% python3 -q
>>> import numpy as np
>>> import numpy.linalg as la
>>> np.set_printoptions(suppress=True, linewidth=140)
>>> def rnd(a):
...     return np.round(a, 4) + 0
... 
>>> M = np.array([[1, -1, 1, -1], [1, 0, 0, 0]])
>>> M
array([[ 1, -1,  1, -1],
       [ 1,  0,  0,  0]])
>>> # columns 1 and 3 are equal
>>> B = M / la.norm(M, axis=1, keepdims=True)
>>> cov = B @ B.T
>>> rnd(la.norm(B, axis=1))
array([1., 1.])
>>> np.argwhere(np.triu(np.abs(cov) > 0.95, 1))
array([], shape=(0, 2), dtype=int64)
>>> (cov - 2 * np.eye(2)).round(6).argmax(axis=1)
array([1, 0])
>>> cov[0]
array([1. , 0.5])
>>> rnd(np.degrees(np.arccos(np.clip(cov[0, 1], -1, 1))))
np.float64(60.0)
>>> B = np.array([[-2, -2, -1], [-1, -2, 2], [2, -1, 0], [1, -2, 2]])
>>> M @ B
array([[ 0,  1, -5],
       [-2, -2, -1]])
>>> np.einsum("ik,kj->ij", M, B)
array([[ 0,  1, -5],
       [-2, -2, -1]])
>>> W2 = np.sign(np.array([[-2, 1, -2, -5], [-5, 5, -3, -3], [4, 2, -3, 3], [-2, -3, -3, 0]]))
>>> B = (np.tril(W2, -1) + np.eye(4)) @ (np.triu(W2, 1) + np.eye(4))
>>> w = np.array([4, -5, -4, 3])
>>> m1 = np.rint(B * w @ la.inv(B)) + 0
>>> m1
array([[ -3.,  -8.,  -8.,  -7.],
       [  0.,   4.,   0.,   0.],
       [  2.,  -8., -13.,  -7.],
       [ -2.,   8.,  16.,  10.]])
>>> w, evecs = la.eig(m1)
>>> rnd(np.sort(la.eigvals(m1 @ m1)))
array([ 9., 16., 16., 25.])
>>> rnd(np.sort(la.eigvals(la.inv(m1))))
array([-0.25  , -0.2   ,  0.25  ,  0.3333])
>>> K = np.load("case11.npy")
>>> K
array([[ 2, -2,  2, -2,  2, -2],
       [-2, -1, -2, -1, -2, -1],
       [ 2,  0,  2,  0,  2,  0],
       [ 2, -2,  2, -2,  2, -2],
       [-2, -1, -2, -1, -2, -1],
       [ 2,  0,  2,  0,  2,  0]])
>>> # columns 0 and 2 are equal
>>> rng = np.random.default_rng(5)
>>> idx = rng.permutation(6)
>>> idx
array([1, 4, 2, 3, 5, 0])
>>> B = K[idx][:, idx]
>>> rnd(la.det(B)), rnd(la.det(K[idx]))
(np.float64(0.0), np.float64(0.0))
>>> np.diag(B)
array([-1, -2,  2, -2,  0,  2])
>>> rnd(np.sort(np.abs(la.eigvals(B))))
array([0., 0., 0., 0., 0., 1.])
>>> np.trace(B)
np.int64(-1)
>>> B
array([[-1, -2, -2, -1, -1, -2],
       [-1, -2, -2, -1, -1, -2],
       [ 0,  2,  2,  0,  0,  2],
       [-2,  2,  2, -2, -2,  2],
       [ 0,  2,  2,  0,  0,  2],
       [-2,  2,  2, -2, -2,  2]])
>>> Uu, sig, Vt = la.svd(K)
>>> rnd(sig)
array([8.671 , 5.1781, 0.    , 0.    , 0.    , 0.    ])
>>> B = Uu[:, :2] @ np.diag(sig[:2]) @ Vt[:2]
>>> rnd(la.norm(K - B, 2)), rnd(sig[2])
(np.float64(0.0), np.float64(0.0))
>>> la.matrix_rank(K, rtol=0.05)
np.int64(2)
>>> rnd(B)
array([[ 2., -2.,  2., -2.,  2., -2.],
       [-2., -1., -2., -1., -2., -1.],
       [ 2.,  0.,  2.,  0.,  2.,  0.],
       [ 2., -2.,  2., -2.,  2., -2.],
       [-2., -1., -2., -1., -2., -1.],
       [ 2.,  0.,  2.,  0.,  2.,  0.]])
>>> np.diff(K, axis=0)
array([[-4,  1, -4,  1, -4,  1],
       [ 4,  1,  4,  1,  4,  1],
       [ 0, -2,  0, -2,  0, -2],
       [-4,  1, -4,  1, -4,  1],
       [ 4,  1,  4,  1,  4,  1]])
>>> rnd(K.mean(axis=0))
array([ 0.6667, -1.    ,  0.6667, -1.    ,  0.6667, -1.    ])
>>> rnd(la.norm(K))
np.float64(10.0995)
>>> np.count_nonzero(K)
np.int64(30)
>>> [round(float(x), 4) for x in la.svd(K, compute_uv=False)[:3]]
[8.671, 5.1781, 0.0]
>>> la.matrix_rank(K, rtol=0.1)
np.int64(2)
>>> np.argsort(-la.norm(K, axis=0).round(6), kind="stable")[:3]
array([0, 2, 4])
>>> rnd(la.norm(K, 2) / la.norm(K))
np.float64(0.8586)
>>> la.cond(K) > 100
np.True_
>>> J = np.loadtxt("out0.csv", delimiter=",")
>>> J
array([[ 2.7109, -4.2967, -0.9306],
       [ 3.1928, -4.045 , -1.1465],
       [ 2.6152, -3.6391, -0.7045],
       [ 2.7056, -3.8282, -1.03  ],
       [ 3.7749, -4.2346, -0.8834],
       [ 2.9603, -3.5307, -0.8232],
       [ 3.3905, -3.7807, -0.9363],
       [ 3.2034, -3.8856, -0.7294],
       [ 3.1591, -3.9897, -1.1491],
       [ 2.869 , -3.6578, -0.5276],
       [ 4.1486,  1.3449, -1.9717],
       [ 4.6969,  1.3007, -1.7822],
       [ 3.8739,  0.5678, -1.7306],
       [ 4.0522,  0.9167, -1.7531],
       [ 3.7029,  0.7676, -1.9866],
       [ 4.1995,  1.1338, -2.1849],
       [ 4.0194,  0.8809, -2.1336],
       [ 3.8566,  0.7248, -1.9587],
       [ 3.9745,  1.3597, -2.2061],
       [ 3.7197,  0.5417, -2.1203]])
>>> Uu, sig, Vt = la.svd(J)
>>> np.argmax(sig[:-1] / (sig[1:] + 1e-6)) + 1
np.int64(2)
>>> rnd(sig)
array([18.4044, 11.2854,  0.953 ])
>>> B = Uu[:, :2] @ np.diag(sig[:2]) @ Vt[:2]
>>> la.matrix_rank(B)
np.int64(2)
>>> la.matrix_rank(J, rtol=0.05)
np.int64(3)
>>> sig = 5 * 0.2 ** np.arange(3)
>>> X = rng.normal(size=(15, 3)) * rng.permutation(sig)
>>> rnd(X)
array([[ 0.2272,  0.1097, -2.7632],
       [-0.157 ,  0.7487,  8.1739],
       [ 0.0546, -1.2333, -4.7913],
       [ 0.32  ,  0.2029, -8.6607],
       [-0.0167, -1.1632, -3.1464],
       [-0.0976, -0.7133,  2.7669],
       [-0.0126, -0.5894,  2.0482],
       [ 0.166 , -1.643 , -1.2837],
       [-0.1961, -0.1732, -6.4471],
       [ 0.0041, -0.0379, -1.5217],
       [-0.2096, -0.3962, -5.4566],
       [-0.271 ,  0.2248, -5.5467],
       [ 0.2341,  0.7166, -9.9891],
       [ 0.0544, -1.1017,  0.1653],
       [ 0.0087, -1.9884, -1.1671]])
>>> # column 2 dominates
>>> W2 = X[[11, 14]].astype(float)
>>> for _ in range(4):
...     idx = la.norm(X[:, None] - W2, axis=-1).argmin(axis=1)
...     W2 = np.array([X[idx == j].mean(axis=0) for j in range(2)])
... 
>>> idx
array([1, 1, 0, 0, 1, 1, 1, 1, 0, 1, 0, 0, 0, 1, 1])
>>> rnd(W2[1] - W2[0])
array([ 0.031 , -0.599 ,  7.1788])
>>> rnd(W2)
array([[-0.0114, -0.1097, -6.8153],
       [ 0.0196, -0.7087,  0.3636]])
>>> np.bincount(idx)
array([6, 9])
>>> np.abs(W2[1] - W2[0]).argmax()
np.int64(2)
>>> O, _ = la.qr(np.array([[1.4, -0.4, -1.6, 0.7],
...     [-0.9, 0.5, -0.2, 1.5],
...     [-0.1, -1.3, -0.1, 0.8],
...     [-0.7, 0.1, -0.2, -1.5]]))
>>> evecs, _ = la.qr(np.array([[1.3, -0.8, 0.9], [-0.1, 1.0, 0.6], [-0.5, -0.4, -0.3]]))
>>> sig = 5 * 0.7 ** np.arange(3)
>>> W0 = O[:, :3] * sig @ evecs[:3]
>>> rnd(W0)
array([[ 3.0473, -1.4203, -2.4669],
       [-2.8844,  0.0696, -0.6215],
       [-0.0749, -2.8736,  1.9086],
       [-2.2108, -0.5904, -0.1035]])
>>> B = W0 / np.sqrt((W0 ** 2).mean(axis=1, keepdims=True))
>>> la.matrix_rank(B) == la.matrix_rank(W0)
np.True_
>>> rnd(la.norm(B, axis=1))
array([1.7321, 1.7321, 1.7321, 1.7321])
>>> idx = rng.permutation(3)
>>> B = W0[:, idx] * rng.choice([-1, 1], 3)
>>> rnd(B)
array([[-1.4203, -2.4669,  3.0473],
       [ 0.0696, -0.6215, -2.8844],
       [-2.8736,  1.9086, -0.0749],
       [-0.5904, -0.1035, -2.2108]])
>>> Uu, _, Vt = la.svd(W0.T @ B)
>>> rnd(Uu @ Vt)
array([[0., 0., 1.],
       [1., 0., 0.],
       [0., 1., 0.]])
>>> idx
array([1, 2, 0])
>>> rnd(la.lstsq(W0, B)[0])
array([[0., 0., 1.],
       [1., 0., 0.],
       [0., 1., 0.]])
>>> B = np.array([[2, 0], [0, 0], [-1, 1]])
>>> rnd(np.einsum("ij,ij->i", W0, W0))
array([17.3888,  8.7106, 11.9062,  5.247 ])
>>> la.matrix_rank(np.vstack([W0, B.T]))
np.int64(3)
>>> rnd(np.einsum("ik,kj->ij", W0, B))
array([[ 8.5615, -2.4669],
       [-5.1472, -0.6215],
       [-2.0584,  1.9086],
       [-4.3182, -0.1035]])
>>> la.matrix_rank(W0 @ B)
np.int64(2)
>>> rnd(B.T @ W0.T)
array([[ 8.5615, -5.1472, -2.0584, -4.3182],
       [-2.4669, -0.6215,  1.9086, -0.1035]])
>>> rnd(np.einsum("ik,kj->ji", W0, B))
array([[ 8.5615, -5.1472, -2.0584, -4.3182],
       [-2.4669, -0.6215,  1.9086, -0.1035]])
>>> A = np.eye(3, dtype=int)[rng.permutation(3)] * np.array([6, 9, 9])
>>> A
array([[0, 0, 9],
       [6, 0, 0],
       [0, 9, 0]])
>>> r0, v = A[2], A[0]
>>> r0 @ v
np.int64(0)
>>> r0 @ r0
np.int64(81)
>>> p = (r0 @ v) / (r0 @ r0) * r0
>>> (v - p) @ r0
np.float64(0.0)
>>> v - p
array([0., 0., 9.])
>>> np.outer(r0, v)
array([[ 0,  0,  0],
       [ 0,  0, 81],
       [ 0,  0,  0]])
>>> rnd(la.norm(r0 + v) ** 2 + la.norm(r0 - v) ** 2)
np.float64(324.0)
>>> B = np.array([[6, 2, 2], [2, 9, 7]])
>>> W2 = np.kron(B, A)
>>> rnd(la.norm(W2, 2)), rnd(la.norm(B, 2) * la.norm(A, 2))
(np.float64(110.9363), np.float64(110.9363))
>>> W2.shape
(6, 9)
>>> W2
array([[ 0,  0, 54,  0,  0, 18,  0,  0, 18],
       [36,  0,  0, 12,  0,  0, 12,  0,  0],
       [ 0, 54,  0,  0, 18,  0,  0, 18,  0],
       [ 0,  0, 18,  0,  0, 81,  0,  0, 63],
       [12,  0,  0, 54,  0,  0, 42,  0,  0],
       [ 0, 18,  0,  0, 81,  0,  0, 63,  0]])
>>> W1 = np.array([[6, 2, 6, 9, 4], [3, 1, 1, 1, 4], [2, 6, 6, 2, 3]])
>>> beta = np.array([-1, -1, -1, -2, -1])
>>> hid = np.maximum(A @ W1 + beta, 0)
>>> (hid > 0).mean(axis=0)
array([1., 1., 1., 1., 1.])
>>> W2 = np.array([[3, -9, 3], [5, -6, 3], [6, -1, 3], [6, 8, 5], [2, 9, -9]])
>>> W1 @ W2
array([[126,  36,  51],
       [ 34,  10, -16],
       [ 90, -17,  25]])
>>> hid @ W2
array([[ 782, -162,  215],
       [ 728,  207,  296],
       [ 278,   81, -154]])
>>> r0 = np.array([4, 0, 1])
>>> B = A + np.outer(r0, np.eye(3)[2])
>>> B
array([[ 0.,  0., 13.],
       [ 6.,  0.,  0.],
       [ 0.,  9.,  1.]])
>>> la.matrix_rank(la.inv(B) - la.inv(A), tol=1e-8)
np.int64(1)
>>> x = np.array([1, 2, 1])
>>> target = B @ x
>>> beta, lr = np.zeros(3), 1 / la.norm(B, 2) ** 2
>>> for i in range(10):
...     beta -= lr * B.T @ (B @ beta - target)
...     if i % 2 == 0: print(i, round(la.norm(B @ beta - target), 4))
... 
0 10.1606
2 3.892
4 1.9733
6 1.1633
8 0.7161
>>> rnd(beta)
array([0.9061, 1.9966, 1.0003])
>>> rnd(la.cond(B))
np.float64(2.1788)
>>> F = np.load("dump.npy")
>>> F
array([[-2., -3.,  0.],
       [-3.,  2., -3.],
       [ 0., -3., -2.]])
>>> # symmetric
>>> idx = rng.permutation(3)
>>> B = F[:, idx] * rng.choice([-1, 1], 3)
>>> B
array([[ 0.,  3.,  2.],
       [-3., -2.,  3.],
       [-2.,  3., -0.]])
>>> Uu, _, Vt = la.svd(F.T @ B)
>>> idx
array([2, 1, 0])
>>> rnd(la.lstsq(F, B)[0])
array([[ 0.,  0., -1.],
       [ 0., -1.,  0.],
       [ 1.,  0.,  0.]])
>>> rnd(Uu @ Vt)
array([[ 0.,  0., -1.],
       [ 0., -1.,  0.],
       [ 1.,  0.,  0.]])
>>> w, evecs = la.eigh(F)
>>> rnd(evecs.T @ evecs)
array([[1., 0., 0.],
       [0., 1., 0.],
       [0., 0., 1.]])
>>> rnd(la.eigvalsh(F @ F))
array([ 4., 22., 22.])
>>> x = np.array([1, 2, 1])
>>> a = np.maximum(F @ x, 0)
>>> a
array([0., 0., 0.])
>>> np.maximum(F @ x, 0) - np.maximum(-F @ x, 0)
array([-8., -2., -8.])
>>> rnd(np.tanh(F @ x))
array([-1.   , -0.964, -1.   ])
>>> F * (a > 1e-9)[:, None]
array([[-0., -0.,  0.],
       [-0.,  0., -0.],
       [ 0., -0., -0.]])
>>> F.T @ a
array([0., 0., 0.])
>>> np.flatnonzero(a > 1e-9)
array([], dtype=int64)
>>> np.maximum(F @ (3 * x), 0)
array([0., 0., 0.])
